In [1]: import numpy as np

In [2]: from numpy import linalg as LA

In [3]: np.set_printoptions(precision=2, suppress=True, linewidth=160, sign=" ")

In [4]: rnd = lambda a: np.round(a, 2) + 0

In [5]: data = np.load("a.npy")

In [6]: print(data)
[[-20.04  20.53 -38.78  20.55 -39.65]
 [-20.85  21.73 -40.21  20.14 -38.99]
 [-21.16  20.18 -38.02  20.22 -41.49]
 [-21.39  21.75 -40.28  18.51 -40.28]
 [-20.57  20.54 -40.2   20.18 -40.69]
 [-19.85  20.35 -40.59  20.12 -39.69]
 [-19.65  18.99 -39.45  19.44 -40.74]
 [-20.63  18.49 -38.53  20.25 -40.65]
 [-19.5   17.73 -39.91  19.9  -39.37]
 [-20.64  20.65 -38.81  20.64 -40.76]
 [-18.99  19.91 -41.25  20.23 -41.19]
 [-20.07  20.07 -39.17  19.88 -40.11]
 [-19.52  20.46 -40.88  20.16 -37.8 ]
 [-18.64  20.38 -40.95  20.19 -40.47]
 [-19.23  19.89 -39.34  19.68 -39.65]
 [-20.25  20.01 -39.23  20.96 -40.87]
 [-18.74  18.62 -40.47  20.06 -41.03]
 [-20.21  21.75 -38.38  20.58 -38.68]
 [-19.14  19.11 -40.87  20.54 -40.02]
 [-18.35  18.95 -40.46  21.69 -37.6 ]
 [-20.8   20.69 -41.29  20.01 -38.9 ]
 [-20.37  20.47 -40.19  18.16 -40.21]
 [-20.4   19.77 -40.36  18.26 -39.76]
 [-20.39  20.27 -40.48  22.   -39.81]]

In [7]: x0 = np.array([-1, 1, -1, 2, 0])

In [8]: y = data @ x0

In [9]: print(rnd(LA.pinv(data) @ data))
[[ 1.  0.  0.  0.  0.]
 [ 0.  1.  0.  0.  0.]
 [ 0.  0.  1.  0.  0.]
 [ 0.  0.  0.  1.  0.]
 [ 0.  0.  0.  0.  1.]]

In [10]: print(rnd(LA.solve(data.T @ data, data.T @ y)))
[-1.  1. -1.  2.  0.]

In [11]: rng = np.random.default_rng(82)

In [12]: y = y + 0.05 * rng.normal(size=24)

In [13]: print(rnd(y))
[ 120.54  123.12  119.86  120.39  121.64  120.99  116.88  118.13  116.98  121.39  120.6   118.99  121.27  120.28  117.88  121.37  117.96  121.51  120.16
  121.11  122.72  117.3   117.04  125.14]

In [14]: c, *_ = LA.lstsq(data, y)

In [15]: print(rnd(c))
[-1.01  1.   -0.99  2.01  0.01]

In [16]: print([round(float(LA.norm(LA.solve(data.T @ data + lam * np.eye(5), data.T @ y))), 2) for lam in (0, 1, 10, 100)])
[2.66, 2.59, 2.24, 1.85]

In [17]: print(rnd(LA.norm(y - data @ c)))
0.24

In [18]: J = np.array([[6, 0, 6, 5],
    ...:     [4, 0, 3, 3],
    ...:     [14, 10, 17, 12],
    ...:     [-4, -5, 2, -1],
    ...:     [-18, -15, -3, -9],
    ...:     [-2, 5, -5, -3]])

In [19]: # looks like rank 3

In [20]: def softmax(z):
    ...:     e = np.exp(z - z.max(axis=-1, keepdims=True))
    ...:     return e / e.sum(axis=-1, keepdims=True)
    ...: 

In [21]: print(softmax(J).sum(axis=1))
[ 1.  1.  1.  1.  1.  1.]

In [22]: print(rnd(softmax(J[2] + -1)))
[ 0.05  0.    0.95  0.01]

In [23]: print(rnd(softmax(10 * J[2])))
[ 0.  0.  1.  0.]

In [24]: scores = J @ J.T / np.sqrt(4)

In [25]: print(softmax(scores).round(6).argmax(axis=1))
[ 2  2  2  4  4  5]

In [26]: print(rnd(softmax(scores)))
[[ 0.  0.  1.  0.  0.  0.]
 [ 0.  0.  1.  0.  0.  0.]
 [ 0.  0.  1.  0.  0.  0.]
 [ 0.  0.  0.  0.  1.  0.]
 [ 0.  0.  0.  0.  1.  0.]
 [ 0.  0.  0.  0.  0.  1.]]

In [27]: print(rnd(softmax(scores + np.triu(np.full(scores.shape, -np.inf), 1))))
[[ 1.  0.  0.  0.  0.  0.]
 [ 1.  0.  0.  0.  0.  0.]
 [ 0.  0.  1.  0.  0.  0.]
 [ 0.  0.  0.  1.  0.  0.]
 [ 0.  0.  0.  0.  1.  0.]
 [ 0.  0.  0.  0.  0.  1.]]

In [28]: print(LA.matrix_rank(J, rtol=0.1))
3

In [29]: K = np.load("m.npy")

In [30]: print(K)
[[-2  2  2  2 -2]
 [ 0  0  0 -2  2]
 [ 0  0  0  0 -2]
 [ 0  0  0 -2  2]
 [ 0  0  0  0 -2]]

In [31]: proj = np.triu(np.array([[1, 0, 1, 2, 3],
    ...:     [1, 2, 2, 3, 0],
    ...:     [1, 3, 1, 0, 2],
    ...:     [0, 3, 2, 1, 0],
    ...:     [0, 0, 0, 0, 3]]), 1) + np.eye(5)

In [32]: M2 = proj @ K @ LA.inv(proj)

In [33]: print(proj @ K - K @ proj)
[[ 0.  0. -2. -6. -2.]
 [ 0.  0.  0. -6.  2.]
 [ 0.  0.  0.  0. -4.]
 [ 0.  0.  0.  0.  0.]
 [ 0.  0.  0.  0.  0.]]

In [34]: X = np.array([[2, -2, -1, 2],
    ...:     [-1, 1, 0, -2],
    ...:     [-1, 0, 0, -3],
    ...:     [2, -3, -3, -2],
    ...:     [-1, 0, 0, -3]])

In [35]: # rows 2 and 4 are equal

In [36]: O = X.astype(float).copy()

In [37]: for j in range(4):
    ...:     O[:, j] -= O[:, :j] @ (O[:, :j].T @ O[:, j])
    ...:     O[:, j] /= LA.norm(O[:, j])
    ...: 

In [38]: print(rnd(O.T @ O))
[[ 1.  0.  0.  0.]
 [ 0.  1.  0.  0.]
 [ 0.  0.  1.  0.]
 [ 0.  0.  0.  1.]]

In [39]: print(rnd(O))
[[ 0.6   0.    0.42 -0.68]
 [-0.3   0.   -0.67 -0.68]
 [-0.3  -0.58  0.25 -0.11]
 [ 0.6  -0.58 -0.5   0.23]
 [-0.3  -0.58  0.25 -0.11]]

In [40]: m1 = np.load("arr.npy")

In [41]: print(m1)
[[-2  2  1  2]
 [-3 -1 -3 -3]
 [-1 -3  0  0]
 [-1  2 -3 -3]
 [ 2  3  1 -3]]

In [42]: M2 = np.c_[m1[:, :2] @ np.array([[0, 1], [0, -1]]), np.array([3, 2, 1, 3, 3])]

In [43]: print(M2)
[[ 0 -4  3]
 [ 0 -2  2]
 [ 0  2  1]
 [ 0 -3  3]
 [ 0 -1  3]]

In [44]: print(rnd(LA.lstsq(m1, M2[:, 0])[0]))
[ 0.  0.  0.  0.]

In [45]: print(rnd(LA.norm(M2 - m1 @ LA.lstsq(m1, M2)[0], axis=0)))
[ 0.    0.    1.92]

In [46]: print(LA.matrix_rank(np.c_[m1, M2]))
5

In [47]: print(LA.matrix_rank(M2))
2

In [48]: O, evecs = LA.qr(m1[:, :1])[0], LA.qr(m1[:, 1:])[0]

In [49]: sig = LA.svd(O.T @ evecs, compute_uv=False)

In [50]: print(rnd(LA.norm(O @ O.T - evecs @ evecs.T, 2)))
1.0

In [51]: print((sig > 0.9).sum())
0

In [52]: print(rnd(sig))
[ 0.77]

In [53]: M2 = np.array([[3, 2, 1], [2, 0, 2]])

In [54]: cent = np.kron(M2, m1)

In [55]: print(LA.matrix_rank(cent))
8

In [56]: print(cent.shape)
(10, 12)

In [57]: print(rnd(LA.norm(cent, 2)), rnd(LA.norm(M2, 2) * LA.norm(m1, 2)))
30.23 30.23

In [58]: U, sig, Vh = LA.svd(m1, full_matrices=False)

In [59]: print(rnd(U.T @ U))
[[ 1.  0.  0.  0.]
 [ 0.  1.  0.  0.]
 [ 0.  0.  1.  0.]
 [ 0.  0.  0.  1.]]

In [60]: print(rnd(sig / sig[0]))
[ 1.    0.85  0.55  0.23]

In [61]: print(rnd(U.T @ m1 @ Vh.T))
[[ 6.84  0.    0.    0.  ]
 [ 0.    5.82  0.    0.  ]
 [ 0.    0.    3.73  0.  ]
 [ 0.    0.    0.    1.57]]

In [62]: u = np.array([-1, 2])

In [63]: print(np.array([np.convolve(row, u, "same") for row in m1]))
[[ 2 -6  3  0]
 [ 3 -5  1 -3]
 [ 1  1 -6  0]
 [ 1 -4  7 -3]
 [-2  1  5  5]]

In [64]: print(np.correlate(m1[3], m1[2], "full"))
[ 0  0  3 -5  7 12  3]

In [65]: W0 = np.load("layer16.npy")

In [66]: print(W0)
[[ 0  1  1 -2  3]
 [-1  0 -2  3  1]
 [-1  2  0  1 -2]
 [ 2 -3 -1  0  1]
 [-3 -1  2 -1  0]]

In [67]: # rows and columns are dependent

In [68]: print(LA.matrix_rank(W0, rtol=0.1))
4

In [69]: x0 = np.array([1, 0, 0, -2, -2])

In [70]: print(W0 @ np.eye(5)[2])
[ 1. -2.  0. -1.  2.]

In [71]: print(np.einsum("ij,j->i", W0, x0))
[-2 -9  1  0 -1]

In [72]: print(W0 @ np.ones(5))
[ 3.  1.  0. -1. -3.]

In [73]: print((W0 @ x0).argmax())
2

In [74]: x0 = np.array([3, 1, -3, -2, 1])

In [75]: print(rnd(LA.det(W0)))
0.0

In [76]: print(rnd(LA.eigvals(W0).real))
[ 0.  0.  0.  0.  0.]

In [77]: print(rnd(LA.svd(W0, compute_uv=False)))
[ 4.97  4.97  3.2   3.2   0.  ]

In [78]: O = LA.solve(np.eye(5) - W0, np.eye(5) + W0)

In [79]: print(rnd(LA.det(O)))
1.0

In [80]: M = np.load("test10.npy")

In [81]: print(M)
[[ 3  1  2]
 [-3 -2 -2]
 [-3  1  1]]

In [82]: O, R = LA.qr(M)

In [83]: print(O.shape, R.shape)
(3, 3) (3, 3)

In [84]: print(rnd(O))
[[-0.58  0.15  0.8 ]
 [ 0.58 -0.62  0.53]
 [ 0.58  0.77  0.27]]

In [85]: proj = np.triu(np.array([[0, 1, 0], [0, 1, 3], [0, 1, 3]]), 1) + np.eye(3)

In [86]: M2 = proj @ O @ LA.inv(proj)

In [87]: print(rnd(proj @ O - O @ proj))
[[ 0.58 -0.04  0.07]
 [ 1.73  1.74  2.65]
 [ 0.   -0.58 -2.31]]

In [88]: print(rnd(np.trace(M2)), rnd(np.trace(O)))
-0.93 -0.93

In [89]: print(rnd(np.poly(M2)))
[ 1.    0.93 -0.93 -1.  ]

In [90]: print(rnd(np.poly(M)))
[ 1. -2.  6.  9.]

In [91]: print(np.einsum("ij,ji->", M, M))
-8

In [92]: print(rnd(LA.det(2 * M)), rnd(LA.det(M)))
-72.0 -9.0

In [93]: print(np.kron(np.eye(2, dtype=int), M))
[[ 3  1  2  0  0  0]
 [-3 -2 -2  0  0  0]
 [-3  1  1  0  0  0]
 [ 0  0  0  3  1  2]
 [ 0  0  0 -3 -2 -2]
 [ 0  0  0 -3  1  1]]

In [94]: print(rnd(LA.det(M[::-1])))
9.0

In [95]: E = np.load("block6.npy")

In [96]: print(E)
[[  2   6   2   0   0   0]
 [  2   2   0   0   0   0]
 [  0   6   4   0   0   0]
 [ -4 -12  -4   1   3   1]
 [ -4  -4   0   1   1   0]
 [  0 -12  -8   0   3   2]]

In [97]: print(rnd(LA.norm(E, "nuc")))
32.1

In [98]: print(rnd(LA.norm(E[5] - E[4])))
12.37

In [99]: print(rnd(LA.norm(E[5], 1)), rnd(LA.norm(E[5], np.inf)))
25.0 12.0

In [100]: M2 = LA.inv(E)

In [101]: print(rnd(LA.det(E) * M2))
[[ -8.  12.   4.   0.   0.   0.]
 [  8.  -8.  -4.   0.   0.   0.]
 [-12.  12.   8.   0.   0.   0.]
 [-32.  48.  16. -16.  24.   8.]
 [ 32. -32. -16.  16. -16.  -8.]
 [-48.  48.  32. -24.  24.  16.]]

In [102]: print((np.abs(M2) > 1e-9).astype(int))
[[ 1  1  1  0  0  0]
 [ 1  1  1  0  0  0]
 [ 1  1  1  0  0  0]
 [ 1  1  1  1  1  1]
 [ 1  1  1  1  1  1]
 [ 1  1  1  1  1  1]]

In [103]: print(rnd(LA.inv(M2)))
[[  2.   6.   2.   0.   0.   0.]
 [  2.   2.   0.   0.   0.   0.]
 [  0.   6.   4.   0.   0.   0.]
 [ -4. -12.  -4.   1.   3.   1.]
 [ -4.  -4.   0.   1.   1.   0.]
 [  0. -12.  -8.   0.   3.   2.]]

In [104]: print(rnd(LA.det(E) * LA.det(M2)))
1.0
